% python3 -q
>>> import numpy as np
>>> import numpy.linalg as la
>>> np.set_printoptions(precision=2, suppress=True, linewidth=200, legacy="1.25")
>>> def rnd(a):
...     return np.round(a, 2) + 0
... 
>>> F = np.load("out3.npy")
>>> F
array([[ 0.,  0.,  0.],
       [ 0.,  0., -2.],
       [ 0., -2.,  0.]])
>>> Uu, sv, Vt = la.svd(F)
>>> vecs = Vt[:(sv > 1e-8).sum()]
>>> rng = np.random.default_rng(947)
>>> vec = F[2] + -1 * F[0] + rng.integers(2) * np.eye(3)[1]
>>> vec
array([ 0., -2.,  0.])
>>> rnd(la.norm(vec - vecs.T @ vecs @ vec))
0.0
>>> la.matrix_rank(np.vstack([F, vec]))
2
>>> vecs.T @ vecs
array([[0., 0., 0.],
       [0., 1., 0.],
       [0., 0., 1.]])
>>> F[:, 0] @ F[:, 1]
0.0
>>> F.T @ F
array([[0., 0., 0.],
       [0., 4., 0.],
       [0., 0., 4.]])
>>> lab = rng.permutation(3)
>>> lab
array([2, 1, 0])
>>> other = F[lab][:, lab]
>>> other
array([[ 0., -2.,  0.],
       [-2.,  0.,  0.],
       [ 0.,  0.,  0.]])
>>> rnd(np.sort(np.abs(la.eigvals(other))))
array([0., 2., 2.])
>>> W0 = np.loadtxt("run11.csv", delimiter=",")
>>> rnd(W0)
array([[0.5 , 0.5 , 0.  , 0.  , 0.  , 0.  , 0.  ],
       [0.  , 0.25, 0.  , 0.25, 0.25, 0.  , 0.25],
       [0.25, 0.25, 0.25, 0.25, 0.  , 0.  , 0.  ],
       [0.  , 0.33, 0.  , 0.33, 0.  , 0.33, 0.  ],
       [0.  , 0.  , 0.  , 0.  , 0.5 , 0.  , 0.5 ],
       [0.  , 0.  , 0.  , 0.33, 0.33, 0.33, 0.  ],
       [0.  , 0.17, 0.17, 0.17, 0.17, 0.17, 0.17]])
>>> blk = np.stack([W0, -1 * W0, W0[::-1]])
>>> (blk @ W0.T).shape
(3, 7, 7)
>>> rnd(la.norm(blk, axis=(1, 2)))
array([1.53, 1.53, 1.53])
>>> la.matrix_rank(blk)
array([7, 7, 7])
>>> la.matrix_rank(blk.reshape(3, -1))
2
>>> blk.shape
(3, 7, 7)
>>> f = np.array([1, 1, 3, 3, 1, 0, 0])
>>> other = W0 + np.outer(f, np.eye(7)[1])
>>> rnd(la.det(other) / la.det(W0)), rnd(1 + la.solve(W0, f)[1])
(-18.0, -18.0)
>>> rnd(other)
array([[0.5 , 1.5 , 0.  , 0.  , 0.  , 0.  , 0.  ],
       [0.  , 1.25, 0.  , 0.25, 0.25, 0.  , 0.25],
       [0.25, 3.25, 0.25, 0.25, 0.  , 0.  , 0.  ],
       [0.  , 3.33, 0.  , 0.33, 0.  , 0.33, 0.  ],
       [0.  , 1.  , 0.  , 0.  , 0.5 , 0.  , 0.5 ],
       [0.  , 0.  , 0.  , 0.33, 0.33, 0.33, 0.  ],
       [0.  , 0.17, 0.17, 0.17, 0.17, 0.17, 0.17]])
>>> arr = np.loadtxt("case16.csv", delimiter=",")
>>> arr
array([[ 0.35, -0.86, -1.33, -2.77,  4.2 ,  1.42],
       [ 1.68,  1.37, -2.4 , -0.11, -0.66, -0.3 ],
       [ 3.41, -1.37,  4.66,  1.13,  1.1 ,  0.96],
       [ 0.39,  3.53, -2.  , -0.49, -0.4 ,  2.51],
       [ 0.14, -0.21,  1.43, -1.49,  4.26,  0.14],
       [-0.62,  1.51,  2.16, -0.11, -1.36,  1.26],
       [-5.4 , -1.88,  1.45,  2.91, -1.32,  2.26],
       [ 2.46, -4.32, -2.02, -1.26, -0.16,  0.83],
       [-0.71,  0.69, -0.46, -2.98, -4.33,  0.54],
       [ 1.8 , -0.31, -0.68, -0.95, -1.29, -1.34],
       [-6.86, -0.58,  2.59,  0.61, -1.28,  0.53],
       [-0.47,  2.76,  0.99,  1.55,  0.31, -0.07],
       [ 0.92,  1.2 ,  2.8 , -1.14,  4.02, -0.22],
       [-0.82,  0.58,  4.55,  3.75, -1.61,  4.49],
       [ 0.74,  0.94, -3.56, -2.91, -2.06,  2.11],
       [ 2.85, -0.97,  0.24, -0.06,  0.62,  4.52],
       [ 0.9 ,  0.52, -4.07,  1.47,  1.4 ,  0.37],
       [-0.79,  0.17,  1.75,  5.25, -1.42,  1.12],
       [ 1.52,  0.64, -7.03, -1.12, -1.91, -1.89],
       [ 0.94,  2.08, -2.94, -0.78, -1.1 ,  2.32],
       [-0.29,  0.25, -3.77, -1.44,  0.44,  0.42],
       [ 1.69, -3.09,  3.23, -0.53,  0.46,  1.53],
       [-3.7 , -1.29, -3.84, -0.1 , -0.06,  2.6 ],
       [-0.7 ,  2.32,  1.2 ,  2.53, -3.68, -0.56],
       [ 1.49, -0.9 ,  0.32,  0.14,  1.03, -0.05],
       [-1.35,  2.76, -1.73, -0.11,  0.95, -1.79]])
>>> lab = rng.permutation(7)
>>> lab
array([4, 3, 6, 2, 5, 1, 0])
>>> other = W0[lab][:, lab]
>>> np.allclose(other, W0)
False
>>> rnd(la.det(other)), rnd(la.det(W0[lab]))
(0.0, 0.0)
>>> rnd(np.diag(other))
array([0.5 , 0.33, 0.17, 0.25, 0.33, 0.25, 0.5 ])
>>> data = np.loadtxt("sample17.csv", delimiter=",")
>>> data
array([[  9.47,   0.41,  -9.28,  -3.89],
       [ 13.78,  14.61,   9.44,  -8.49],
       [ -6.82,   2.44,   5.15, -11.26],
       [ 10.59,   7.79,  -4.04,  -2.65],
       [ 13.07,  -6.1 ,   2.59,  -1.87],
       [ -5.97,  -8.6 ,  18.79,   6.26],
       [ -0.97,   2.44,  -8.71,   0.62],
       [  5.65,  -4.71,  -6.07,   0.69],
       [  9.32,   2.35,  -2.85,  10.11],
       [  3.59,  -1.59,  -9.12,  13.72],
       [ -0.73,   5.59,  -3.03,   8.59],
       [ -9.02,  -4.82,   4.58,  14.87],
       [  4.37,   5.13, -13.99, -16.3 ],
       [ -7.87,   1.53,   6.5 ,  -7.63],
       [  6.85,  -3.18,  -4.68,   4.37],
       [ -1.95,  -6.54,  15.59,   6.63],
       [ 11.4 ,  -4.93,  -4.8 , -14.12],
       [  0.34,  -1.56, -13.16,  -5.8 ],
       [ -6.41,   5.03, -12.56,   0.55],
       [-10.57,   1.7 ,   5.98,   1.7 ],
       [-11.32,   0.09,  -2.36,  10.  ],
       [ -5.61,   2.99,  -2.51, -13.55]])
>>> G = np.cov(data, rowvar=False)
>>> rnd(data.std(axis=0))
array([8.01, 5.32, 8.74, 8.93])
>>> rnd(la.eigvalsh(G)[::-1])
array([116.07,  67.36,  52.9 ,  24.12])
>>> np.argwhere(np.triu(np.abs(np.corrcoef(data.T)) > 0.8, 1))
array([], shape=(0, 2), dtype=int64)
>>> rnd(np.median(data, axis=0))
array([-0.19,  0.97, -2.94,  0.58])
>>> rnd(np.corrcoef(data.T))
array([[ 1.  ,  0.15, -0.25, -0.23],
       [ 0.15,  1.  , -0.23, -0.33],
       [-0.25, -0.23,  1.  ,  0.18],
       [-0.23, -0.33,  0.18,  1.  ]])
>>> other = np.c_[data[:, :1] @ np.array([[-3]]), np.array([-3, 2, 2, -1, 0, -2, 2, -2, -3, 5, 2, -4, -2, -2, 5, 4, -2, -2, 4, -5, -1, -1])]
>>> rnd(other)
array([[-28.41,  -3.  ],
       [-41.34,   2.  ],
       [ 20.46,   2.  ],
       [-31.77,  -1.  ],
       [-39.21,   0.  ],
       [ 17.91,  -2.  ],
       [  2.91,   2.  ],
       [-16.95,  -2.  ],
       [-27.96,  -3.  ],
       [-10.77,   5.  ],
       [  2.19,   2.  ],
       [ 27.06,  -4.  ],
       [-13.11,  -2.  ],
       [ 23.61,  -2.  ],
       [-20.55,   5.  ],
       [  5.85,   4.  ],
       [-34.2 ,  -2.  ],
       [ -1.02,  -2.  ],
       [ 19.23,   4.  ],
       [ 31.71,  -5.  ],
       [ 33.96,  -1.  ],
       [ 16.83,  -1.  ]])
>>> rnd(la.norm(la.qr(data)[0].T @ other, axis=0) ** 2 / ((other ** 2).sum(axis=0) + 1e-12))
array([1.  , 0.07])
>>> proj = other @ la.solve(other.T @ other, other.T)
>>> np.allclose(proj @ proj, proj)
True
>>> np.trace(proj)
2.0
>>> rnd(la.eigvalsh(proj))
array([0., 0., 0., 0., 0., 0., 0., 0., 0., 0., 0., 0., 0., 0., 0., 0., 0., 0., 0., 0., 1., 1.])
>>> rnd(np.diag(proj))
array([0.12, 0.14, 0.06, 0.09, 0.12, 0.04, 0.02, 0.05, 0.12, 0.14, 0.02, 0.13, 0.04, 0.06, 0.16, 0.09, 0.12, 0.02, 0.13, 0.19, 0.09, 0.03])
>>> lab = data[:, 3] > np.median(data[:, 3])
>>> f = data[lab].mean(axis=0) - data[~lab].mean(axis=0)
>>> np.argsort(-np.abs(f).round(6), kind="stable")
array([3, 0, 2, 1])
>>> rnd((((data - data.mean(axis=0)) @ f > 0) == lab).mean())
0.91
>>> rnd(f)
array([-4.68, -4.06,  4.07, 14.78])
>>> X = np.load("m.npy")
>>> X
array([[ 0,  2,  7,  6],
       [ 0,  2,  7,  6],
       [ 9,  6, 11,  6],
       [ 0,  3,  8,  6],
       [ 0,  0,  5,  6],
       [ 3,  4,  9,  6],
       [ 0,  0,  5,  6],
       [ 0,  1,  6,  6],
       [ 0,  1,  6,  6],
       [ 0,  2,  7,  6],
       [ 0,  1,  6,  6],
       [ 9,  6, 11,  6],
       [ 0,  1,  6,  6],
       [ 0,  3,  8,  6],
       [ 0,  1,  6,  6],
       [ 0,  2,  7,  6],
       [ 0,  2,  7,  6],
       [ 3,  4,  9,  6],
       [ 9,  6, 11,  6]])
>>> np.abs(np.diag(la.qr(X)[1])) > 1e-9
array([ True,  True,  True, False])
>>> try:
...     la.inv(X)
... except la.LinAlgError as e:
...     print(repr(e))
... 
LinAlgError('Last 2 dimensions of the array must be square')
>>> la.lstsq(X[:-1].T, X[-1])[2]
3
>>> np.unique(X.round(6), axis=0).shape
(6, 4)
>>> blk = np.stack([X, -1 * X, X[::-1]])
>>> blk.sum(axis=0)
array([[ 9,  6, 11,  6],
       [ 3,  4,  9,  6],
       [ 0,  2,  7,  6],
       [ 0,  2,  7,  6],
       [ 0,  1,  6,  6],
       [ 0,  3,  8,  6],
       [ 0,  1,  6,  6],
       [ 9,  6, 11,  6],
       [ 0,  1,  6,  6],
       [ 0,  2,  7,  6],
       [ 0,  1,  6,  6],
       [ 0,  1,  6,  6],
       [ 0,  0,  5,  6],
       [ 3,  4,  9,  6],
       [ 0,  0,  5,  6],
       [ 0,  3,  8,  6],
       [ 9,  6, 11,  6],
       [ 0,  2,  7,  6],
       [ 0,  2,  7,  6]])
>>> rnd(la.norm(blk, axis=(1, 2)))
array([47.5, 47.5, 47.5])
>>> la.matrix_rank(blk)
array([3, 3, 3])
>>> blk.shape
(3, 19, 4)
>>> (blk @ X.T).shape
(3, 19, 19)
>>> np.einsum("bij,cij->bc", blk, blk)
array([[ 2256, -2256,  1865],
       [-2256,  2256, -1865],
       [ 1865, -1865,  2256]])
>>> other = np.array([[1, 0, 0], [1, 2, 0], [3, 2, 3], [2, 1, 2]])
>>> np.einsum("ij->j", X)
array([ 33,  47, 142, 114])
>>> la.matrix_rank(X @ other)
3
>>> other.T @ X.T
array([[35, 35, 60, 39, 27, 46, 27, 31, 31, 35, 31, 60, 31, 39, 31, 35, 35, 46, 60],
       [24, 24, 40, 28, 16, 32, 16, 20, 20, 24, 20, 40, 20, 28, 20, 24, 24, 32, 40],
       [33, 33, 45, 36, 27, 39, 27, 30, 30, 33, 30, 45, 30, 36, 30, 33, 33, 39, 45]])
>>> np.vstack([X, other.T]).shape
(22, 4)
>>> X @ other
array([[35, 24, 33],
       [35, 24, 33],
       [60, 40, 45],
       [39, 28, 36],
       [27, 16, 27],
       [46, 32, 39],
       [27, 16, 27],
       [31, 20, 30],
       [31, 20, 30],
       [35, 24, 33],
       [31, 20, 30],
       [60, 40, 45],
       [31, 20, 30],
       [39, 28, 36],
       [31, 20, 30],
       [35, 24, 33],
       [35, 24, 33],
       [46, 32, 39],
       [60, 40, 45]])
>>> la.matrix_rank(np.vstack([X, other.T]))
4
>>> A = np.load("layer5.npy")
>>> A
array([[0, 0, 1],
       [0, 0, 0],
       [1, 0, 0]])
>>> G = A.T @ A
>>> np.allclose(G, G.T)
True
>>> G
array([[1, 0, 0],
       [0, 0, 0],
       [0, 0, 1]])
>>> rnd(la.svd(A, compute_uv=False) ** 2)
array([1., 1., 0.])
>>> la.matrix_rank(G)
2
>>> np.trace(G), (A ** 2).sum()
(2, 2)
>>> (A @ A.T).shape
(3, 3)
>>> w, vecs = la.eigh(A)
>>> vec = np.array([-1, 1, 2])
>>> rnd(vec @ A @ vec / (vec @ vec)), w[0], w[-1]
(-0.67, -1.0, 1.0)
>>> (np.sign(vecs[:, -1].round(6)) == np.sign(vecs[0, -1].round(6))).astype(int)
array([1, 0, 1])
>>> rnd(la.eigvalsh(A[1:, 1:]))
array([0., 0.])
>>> vec @ A @ vec
-4
>>> rnd(vecs * np.abs(w) @ vecs.T)
array([[1., 0., 0.],
       [0., 0., 0.],
       [0., 0., 1.]])
>>> lab = rng.permutation(3)
>>> lab
array([1, 2, 0])
>>> other = A[lab][:, lab]
>>> np.allclose(other, A)
False
>>> rnd(np.sort(np.abs(la.eigvals(other))))
array([0., 1., 1.])
>>> np.trace(other)
0
>>> np.diag(other)
array([0, 0, 0])
>>> f = np.array([0, 0])
>>> np.convolve(A[1], f)
array([0, 0, 0, 0])
>>> K = np.load("x.npy")
>>> K
array([[ 1.08, -0.54,  4.05, -0.81,  1.35],
       [ 0.08, -0.04,  0.3 , -0.06,  0.1 ],
       [ 0.  ,  0.  ,  0.  ,  0.  ,  0.  ],
       [ 0.16, -0.08,  0.6 , -0.12,  0.2 ]])
>>> Uu, sv, Vt = la.svd(K)
>>> vecs = Vt[:(sv > 1e-8).sum()]
>>> vec = K[1] + 4 * K[3] + rng.integers(2) * np.eye(5)[4]
>>> rnd(vec)
array([ 0.72, -0.36,  2.7 , -0.54,  0.9 ])
>>> rnd(la.norm(vec - vecs.T @ vecs @ vec))
0.0
>>> rnd(vecs.T @ vecs)
array([[ 0.06, -0.03,  0.22, -0.04,  0.07],
       [-0.03,  0.01, -0.11,  0.02, -0.04],
       [ 0.22, -0.11,  0.81, -0.16,  0.27],
       [-0.04,  0.02, -0.16,  0.03, -0.05],
       [ 0.07, -0.04,  0.27, -0.05,  0.09]])
>>> rnd(np.diag(vecs.T @ vecs))
array([0.06, 0.01, 0.81, 0.03, 0.09])
>>> np.allclose(vecs.T @ vecs @ vec, vec)
True
